$ python -q
>>> import numpy as np
>>> import numpy.linalg as la
>>> np.set_printoptions(precision=3, suppress=True, linewidth=140)
>>> W0 = np.array([[-0.6, 1.3, 1.7], [0.0, -2.1, 0.9], [-0.3, -0.9, -1.4]])
>>> W0[:, 0] *= 3
>>> W0
array([[-1.8,  1.3,  1.7],
       [ 0. , -2.1,  0.9],
       [-0.9, -0.9, -1.4]])
>>> T = np.stack([W0, -3 * W0, W0[::-1]])
>>> la.det(T)
array([-11.016, 297.432,  11.016])
>>> la.matrix_rank(T.reshape(3, -1))
np.int64(2)
>>> T.sum(axis=0)
array([[ 2.7, -3.5, -4.8],
       [ 0. ,  2.1, -0.9],
       [ 0. ,  3.1,  4.5]])
>>> (T @ W0.T).shape
(3, 3, 3)
>>> la.matrix_rank(T)
array([3, 3, 3])
>>> la.norm(T, axis=(1, 2))
array([ 4.077, 12.23 ,  4.077])
>>> T.shape
(3, 3, 3)
>>> F = np.diag(np.array([-1, -2, 1, 1, 2])) + -2 * np.eye(5, k=1) + -2 * np.eye(5, k=-1)
>>> F
array([[-1., -2.,  0.,  0.,  0.],
       [-2., -2., -2.,  0.,  0.],
       [ 0., -2.,  1., -2.,  0.],
       [ 0.,  0., -2.,  1., -2.],
       [ 0.,  0.,  0., -2.,  2.]])
>>> rng = np.random.default_rng(85539)
>>> idx = rng.permutation(3)
>>> idx
array([0, 2, 1])
>>> B = W0[idx][:, idx]
>>> B
array([[-1.8,  1.7,  1.3],
       [-0.9, -1.4, -0.9],
       [ 0. ,  0.9, -2.1]])
>>> np.sort(np.abs(la.eigvals(B)))
array([2.152, 2.152, 2.379])
>>> round(float(la.det(B)), 3), round(float(la.det(W0[idx])), 3)
(-11.016, 11.016)
>>> np.trace(B)
np.float64(-5.3)
>>> np.allclose(B, W0)
False
>>> B = la.inv(F)
>>> round(la.slogdet(F)[0], 3)
np.float64(1.0)
>>> round(float(la.cond(F)), 3)
20.977
>>> np.round(la.det(F) * la.det(B), 3)
np.float64(1.0)
>>> np.allclose(B, F.T)
False
>>> np.round(F @ B, 3) + 0
array([[1., 0., 0., 0., 0.],
       [0., 1., 0., 0., 0.],
       [0., 0., 1., 0., 0.],
       [0., 0., 0., 1., 0.],
       [0., 0., 0., 0., 1.]])
>>> f = np.array([1, 0, 2, 1]) + 0.5
>>> mat = np.outer(f, f) / (f @ f)
>>> mat
array([[0.205, 0.068, 0.341, 0.205],
       [0.068, 0.023, 0.114, 0.068],
       [0.341, 0.114, 0.568, 0.341],
       [0.205, 0.068, 0.341, 0.205]])
>>> left, sv, Vh = la.svd(mat, full_matrices=False)
>>> np.round(left.T @ mat @ Vh.T, 3) + 0
array([[1., 0., 0., 0.],
       [0., 0., 0., 0.],
       [0., 0., 0., 0.],
       [0., 0., 0., 0.]])
>>> np.round(Vh @ Vh.T, 3) + 0
array([[1., 0., 0., 0.],
       [0., 1., 0., 0.],
       [0., 0., 1., 0.],
       [0., 0., 0., 1.]])
>>> np.allclose(left * sv @ Vh, mat)
True
>>> np.abs(left[:, 0]).round(6).argmax()
np.int64(2)
>>> X = np.load("x.npy")
>>> X
array([[-17.709, -12.435,  -1.338],
       [ -9.666,  -6.023,  -0.329],
       [ -6.496,  -3.68 ,  -0.079],
       [ -6.462,  -3.656,  -0.077],
       [ -3.694,  -1.811,  -0.002],
       [ -0.543,  -0.304,  -0.128],
       [  0.292,   0.21 ,   0.109],
       [  0.504,   0.377,   0.198],
       [  1.319,   1.097,   0.585],
       [  5.582,   5.441,   2.779],
       [  7.588,   7.562,   3.793],
       [ 10.082,  10.216,   5.033],
       [ 18.016,  18.69 ,   8.853]])
>>> idx = X[:, 1] > np.median(X[:, 1])
>>> f = X[idx].mean(axis=0) - X[~idx].mean(axis=0)
>>> np.round((((X - X.mean(axis=0)) @ f > 0) == idx).mean(), 3)
np.float64(0.923)
>>> ((X - X.mean(axis=0)) @ f > 0).astype(int)
array([0, 0, 0, 0, 0, 0, 0, 0, 1, 1, 1, 1, 1])
>>> f
array([13.507, 11.187,  3.804])
>>> np.argsort(-np.abs(f).round(6), kind="stable")
array([0, 1, 2])
>>> left, sv, Vh = la.svd(X)
>>> sv
array([43.079,  7.539,  0.707])
>>> B = left[:, :2] @ np.diag(sv[:2]) @ Vh[:2]
>>> round(la.norm(X - B) / la.norm(X), 3)
np.float64(0.016)
>>> la.matrix_rank(X, rtol=0.05)
np.int64(2)
>>> la.matrix_rank(B)
np.int64(2)
>>> W2 = X[[4, 11]].astype(float)
>>> for _ in range(3):
...     idx = la.norm(X[:, None] - W2, axis=-1).argmin(axis=1)
...     W2 = np.array([X[idx == j].mean(axis=0) for j in range(2)])
... 
>>> idx
array([0, 0, 0, 0, 0, 0, 0, 0, 0, 1, 1, 1, 1])
>>> W2[1] - W2[0]
array([15.034, 13.391,  5.232])
>>> np.bincount(idx)
array([9, 4])
>>> np.abs(W2[1] - W2[0]).argmax()
np.int64(0)
>>> Ac = (X - X.mean(axis=0)) / X.std(axis=0)
>>> Ac.std(axis=0)
array([1., 1., 1.])
>>> np.argwhere(np.abs(Ac) > 2)
array([[12,  0],
       [12,  1],
       [12,  2]])
>>> coef = la.lstsq(np.delete(Ac, 0, axis=1), Ac[:, 0])[0]
>>> np.round(1 - np.var(Ac[:, 0] - np.delete(Ac, 0, axis=1) @ coef), 3)
np.float64(0.997)
>>> coef
array([ 1.373, -0.405])
>>> np.abs(coef).argmax()
np.int64(0)
>>> B = np.c_[X[:, :1] @ np.array([[0]]), np.array([-2, 0, -1, -2, 0, -4, 1, 2, 5, -1, -5, 2, 5])]
>>> B
array([[ 0., -2.],
       [ 0.,  0.],
       [ 0., -1.],
       [ 0., -2.],
       [ 0.,  0.],
       [ 0., -4.],
       [ 0.,  1.],
       [ 0.,  2.],
       [ 0.,  5.],
       [ 0., -1.],
       [ 0., -5.],
       [ 0.,  2.],
       [ 0.,  5.]])
>>> la.norm(B - X @ la.lstsq(X, B)[0], axis=0)
array([0.   , 9.615])
>>> la.lstsq(X, B[:, 0])[0]
array([0., 0., 0.])
>>> arr = np.load("data.npy")
>>> arr
array([[-3., -3., -2.,  3.],
       [ 0.,  0.,  1., -2.],
       [ 0.,  0.,  1., -2.],
       [ 0., -3.,  0., -1.]])
>>> B = arr / la.norm(arr, axis=1, keepdims=True)
>>> C2 = B @ B.T
>>> C2
array([[ 1.   , -0.643, -0.643,  0.341],
       [-0.643,  1.   ,  1.   ,  0.283],
       [-0.643,  1.   ,  1.   ,  0.283],
       [ 0.341,  0.283,  0.283,  1.   ]])
>>> la.norm(B, axis=1)
array([1., 1., 1., 1.])
>>> np.argwhere(np.triu(np.abs(C2) > 0.95, 1))
array([[1, 2]])
>>> left, sv, Vh = la.svd(arr)
>>> np.argmax(sv[:-1] / (sv[1:] + 1e-6)) + 1
np.int64(3)
>>> sv.round(3) + 0
array([6.056, 3.539, 1.343, 0.   ])
>>> B = left[:, :3] @ np.diag(sv[:3]) @ Vh[:3]
>>> la.matrix_rank(arr, rtol=0.05)
np.int64(3)
>>> la.matrix_rank(B)
np.int64(3)
>>> round(float(la.norm(arr - B, 2)), 3), round(sv[3], 3)
(0.0, np.float64(0.0))
>>> B.round(3) + 0
array([[-3., -3., -2.,  3.],
       [ 0.,  0.,  1., -2.],
       [ 0.,  0.,  1., -2.],
       [ 0., -3.,  0., -1.]])
>>> round(float(np.abs(arr - B).max()), 3)
0.0
>>> round(la.det(arr.T), 3)
np.float64(0.0)
>>> round(float(la.det(arr[::-1])), 3)
0.0
>>> np.round(la.eigvals(arr), 3) + 0
array([-3.   , -2.646,  2.646,  0.   ])
>>> np.einsum("ij,ji->", arr, arr)
np.float64(23.0)
>>> np.einsum("ii->", arr)
np.float64(-3.0)
>>> np.kron(np.eye(2, dtype=int), arr)
array([[-3., -3., -2.,  3., -0., -0., -0.,  0.],
       [ 0.,  0.,  1., -2.,  0.,  0.,  0., -0.],
       [ 0.,  0.,  1., -2.,  0.,  0.,  0., -0.],
       [ 0., -3.,  0., -1.,  0., -0.,  0., -0.],
       [-0., -0., -0.,  0., -3., -3., -2.,  3.],
       [ 0.,  0.,  0., -0.,  0.,  0.,  1., -2.],
       [ 0.,  0.,  0., -0.,  0.,  0.,  1., -2.],
       [ 0., -0.,  0., -0.,  0., -3.,  0., -1.]])
>>> np.round(la.det(2 * arr), 3), round(float(la.det(arr)), 3)
(np.float64(0.0), 0.0)
>>> np.round(np.poly(arr), 3) + 0
array([  1.,   3.,  -7., -21.,   0.])
>>> round(float(la.norm(arr, 2) / la.norm(arr)), 3)
0.848
>>> la.matrix_rank(arr, rtol=0.1)
np.int64(3)
>>> feats = np.array([[1, -2, 4], [1, -1, 1], [1, 0, 0]])
>>> feats
array([[ 1, -2,  4],
       [ 1, -1,  1],
       [ 1,  0,  0]])
>>> evals, V = la.eig(feats)
>>> round(np.prod(evals), 3)
np.float64(2.0)
>>> np.sort(la.eigvals(la.inv(feats)))
array([-1. -0.j, -1. +0.j,  0.5+0.j])
>>> evals
array([ 2., -1., -1.])
>>> Ac = X - X.mean(axis=0)
>>> left, sv, Vh = la.svd(Ac, full_matrices=False)
>>> la.matrix_rank(Ac)
np.int64(3)
>>> np.searchsorted(np.cumsum(sv ** 2) / (sv ** 2).sum(), 0.9) + 1
np.int64(1)
>>> Vh[0] * np.sign(Vh[0, np.abs(Vh[0]).argmax()])
array([0.743, 0.634, 0.215])
>>> (np.sign(left[:, 0]) == np.sign(left[0, 0])).astype(int)
array([1, 1, 1, 1, 1, 1, 1, 1, 0, 0, 0, 0, 0])
>>> B = feats / np.sqrt((feats ** 2).mean(axis=1, keepdims=True))
>>> la.norm(B, axis=1)
array([1.732, 1.732, 1.732])
>>> B[0]
array([ 0.378, -0.756,  1.512])
>>> data = np.loadtxt("case13.csv", delimiter=",")
>>> data
array([[ -0.8,   0.3,   0.3,  -0.8,  -0.3],
       [ -0.5,  -0.4,   0.3,   0.2,   0.5],
       [  1. ,  -1.2,   0. ,  -0.1,  -0.5],
       [ -0.7,   1. ,   2.1,   0.5,  -0.9],
       [-20. ,  -8. ,  -6. , -10. ,   8. ],
       [  1.2,  -0.8,   1.3,   0.6,  -1.2],
       [  0.6,  -0.4,   1.8,   0.4,  -0.3],
       [ -0.9,   1.5,   0. ,  -1. ,   1.7],
       [  0.2,   0.3,  -0.3,  -1.1,  -0.1],
       [ -0.1,   0.1,  -1.4,   0.3,   1.3],
       [  0.1,   0.4,   0.8,  -0.7,  -0.2],
       [ -0.9,   1. ,  -0.5,  -1.5,   0.5],
       [  0.2,   1.2,   0.4,   2.3,   0.5],
       [  1.1,  -0.3,  -2.8,   1.1,   0. ],
       [ -1.5,   0.6,   0. ,  -0.2,   1. ],
       [ -0.4,   1.8,   0.3,   0.4,   1.4],
       [  0.1,   1.3,  -0.9,   0.5,  -0.2],
       [  0.7,   0.8,   1.8,   0.4,  -0.6],
       [  0.1,   0.6,   0.8,   1.3,  -1.7],
       [ -0.8,  -0.3,  -0.3,  -2.2,   1.2],
       [  0.4,  -0.1,  -1.2,   1.3,   0. ],
       [  0.9,   2. ,  -0.5,   0.7,   0.6],
       [  1.2,   0. ,   0.7,  -0.7,  -0.6],
       [ -1.1,   0.5,   1.1,   0.1,  -0.1],
       [ -0.6,   0.4,  -0.1,   1. ,  -0.2],
       [  0.5,  -0.9,   0.4,   0.2,  -1.1],
       [ -0.1,   1.2,   0.9,   2.6,  -0.4],
       [ -0.7,  -0.8,  -0.3,   0.9,   0.2],
       [ -0.4,   0.4,   0.8,  -0.9,  -0.2]])
>>> B = np.c_[data[:, :2] @ np.array([[2, -2], [-1, -1]]), np.array([-1, 2, 4, 0, 9, -5, -5, -5, 1, -2, 3, -4, -8, 8, 6, 6, 8, 3, 7, 0, -4, 7, -6, 4, -9, -7, 6, -5, 0])]
>>> B
array([[ -1.9,   1.3,  -1. ],
       [ -0.6,   1.4,   2. ],
       [  3.2,  -0.8,   4. ],
       [ -2.4,   0.4,   0. ],
       [-32. ,  48. ,   9. ],
       [  3.2,  -1.6,  -5. ],
       [  1.6,  -0.8,  -5. ],
       [ -3.3,   0.3,  -5. ],
       [  0.1,  -0.7,   1. ],
       [ -0.3,   0.1,  -2. ],
       [ -0.2,  -0.6,   3. ],
       [ -2.8,   0.8,  -4. ],
       [ -0.8,  -1.6,  -8. ],
       [  2.5,  -1.9,   8. ],
       [ -3.6,   2.4,   6. ],
       [ -2.6,  -1. ,   6. ],
       [ -1.1,  -1.5,   8. ],
       [  0.6,  -2.2,   3. ],
       [ -0.4,  -0.8,   7. ],
       [ -1.3,   1.9,   0. ],
       [  0.9,  -0.7,  -4. ],
       [ -0.2,  -3.8,   7. ],
       [  2.4,  -2.4,  -6. ],
       [ -2.7,   1.7,   4. ],
       [ -1.6,   0.8,  -9. ],
       [  1.9,  -0.1,  -7. ],
       [ -1.4,  -1. ,   6. ],
       [ -0.6,   2.2,  -5. ],
       [ -1.2,   0.4,   0. ]])
>>> np.round(la.norm(B - data @ la.lstsq(data, B)[0], axis=0), 3) + 0
array([ 0.   ,  0.   , 25.489])
>>> np.round(la.lstsq(data, B[:, 0])[0], 3) + 0
array([ 2., -1.,  0.,  0.,  0.])
>>> la.matrix_rank(np.c_[data, B])
np.int64(6)
